>>> import numpy as np
>>> import numpy.linalg as la
>>> np.set_printoptions(precision=2, suppress=True, linewidth=160)
>>> A2 = np.array([[6, 8, 7, 0], [0, 5, 9, 8]])
>>> A = A2.T @ A2
>>> print(A)
[[ 36  48  42   0]
 [ 48  89 101  40]
 [ 42 101 130  72]
 [  0  40  72  64]]
>>> # looks like rank 2
>>> r0, v = A[2], A[3]
>>> print(r0 @ v)
18008
>>> pr = (r0 @ v) / (r0 @ r0) * r0
>>> print(la.matrix_rank(np.outer(r0, v)))
1
>>> print(np.outer(r0, v))
[[   0 1680 3024 2688]
 [   0 4040 7272 6464]
 [   0 5200 9360 8320]
 [   0 2880 5184 4608]]
>>> rng = np.random.default_rng(4523)
>>> labels = rng.permutation(4)
>>> print(labels)
[1 0 2 3]
>>> A2 = A[labels][:, labels]
>>> print(A2)
[[ 89  48 101  40]
 [ 48  36  42   0]
 [101  42 130  72]
 [ 40   0  72  64]]
>>> print(np.trace(A2))
319
>>> print(round(la.det(A2), 2), round(float(la.det(A[labels])), 2))
-0.0 0.0
>>> print(np.round(np.sort(np.abs(la.eigvals(A2))), 2) + 0)
[  0.     0.    55.97 263.03]
>>> print(np.allclose(A2, A))
False
>>> K = np.load("arr.npy")
>>> print(K)
[[-28   2   0   2   0   2   0   2   2   1]
 [  0  11   2   0   2   1   1   2   0   2]
 [  2   0   1   1   2   0   0   2   1   2]
 [  2   1   2 -49   0   2   1   0   0   0]
 [  0   0   1   1   1   1   0   1   1   1]
 [  0   0   2   2   2 -10   2   1   1   0]
 [  2   1   2   0   2   2  52   1   0   1]
 [  0   1   1   1   0   0   2  50   1   2]
 [  0   2   1   0   0   0   2   1  31   2]
 [  2   2   2   1   0   0   1   1   2  40]]
>>> labels = rng.permutation(10)
>>> print(labels)
[8 3 4 2 7 6 5 9 1 0]
>>> A2 = K[labels][:, labels]
>>> print(np.allclose(A2, K))
False
>>> print(A2)
[[ 31   0   0   1   1   2   0   2   2   0]
 [  0 -49   0   2   0   1   2   0   1   2]
 [  1   1   1   1   1   0   1   1   0   0]
 [  1   1   2   1   2   0   0   2   0   2]
 [  1   1   0   1  50   2   0   2   1   0]
 [  0   0   2   2   1  52   2   1   1   2]
 [  1   2   2   2   1   2 -10   0   0   0]
 [  2   1   0   2   1   1   0  40   2   2]
 [  0   0   2   2   2   1   1   2  11   0]
 [  2   2   0   0   2   0   2   1   2 -28]]
>>> print(np.sort(np.abs(la.eigvals(A2))))
[ 0.49  2.58 10.15 10.73 27.83 30.53 40.31 49.29 49.3  53.33]
>>> A2 = K + rng.integers(-2, 3, (10, 9)) @ rng.integers(-2, 3, (9, 10))
>>> print(A2)
[[-26   7  -2   6   1  16   4   1  -3   1]
 [  9   6   8  -7   3   0   6   3   0  -5]
 [ 12  -1  11  -1   7   0  -5  -2  -3  14]
 [ -3  -1   0 -43   2   4   2  -3  -6   2]
 [ -1   2   7   1  -2  11   5   2  -4 -11]
 [ -6 -10  -2   0   4 -12  14  -2   5 -10]
 [-12   4   6   0  12   4  53  -4   3   8]
 [-11   7   5   1   4  -2  -2  49   5   3]
 [ -7   4   1  -2  -3   7   8   7  36  -1]
 [  1  -2  -4   2   0   5  10   1  -3  32]]
>>> print(np.abs(A2 - K).sum(axis=1))
[38 42 53 31 45 55 49 37 41 39]
>>> print(A2 - K)
[[  2   5  -2   4   1  14   4  -1  -5   0]
 [  9  -5   6  -7   1  -1   5   1   0  -7]
 [ 10  -1  10  -2   5   0  -5  -4  -4  12]
 [ -5  -2  -2   6   2   2   1  -3  -6   2]
 [ -1   2   6   0  -3  10   5   1  -5 -12]
 [ -6 -10  -4  -2   2  -2  12  -3   4 -10]
 [-14   3   4   0  10   2   1  -5   3   7]
 [-11   6   4   0   4  -2  -4  -1   4   1]
 [ -7   2   0  -2  -3   7   6   6   5  -3]
 [ -1  -4  -6   1   0   5   9   0  -5  -8]]
>>> r0 = np.array([-2, 3, -2])
>>> print(np.polyval(r0, A2[4]))
[  -7   -4  -79   -1  -16 -211  -37   -4  -46 -277]
>>> print(np.convolve(A2[4], r0))
[  2  -7  -6  15  -7 -30  27 -11   4   6 -25  22]
>>> print(np.correlate(A2[4], A2[5], "full"))
[  10  -25  -58    7   51  -52  -53  -27  228  -12 -119  -86 -106    8 -164  -42   50  134   66]
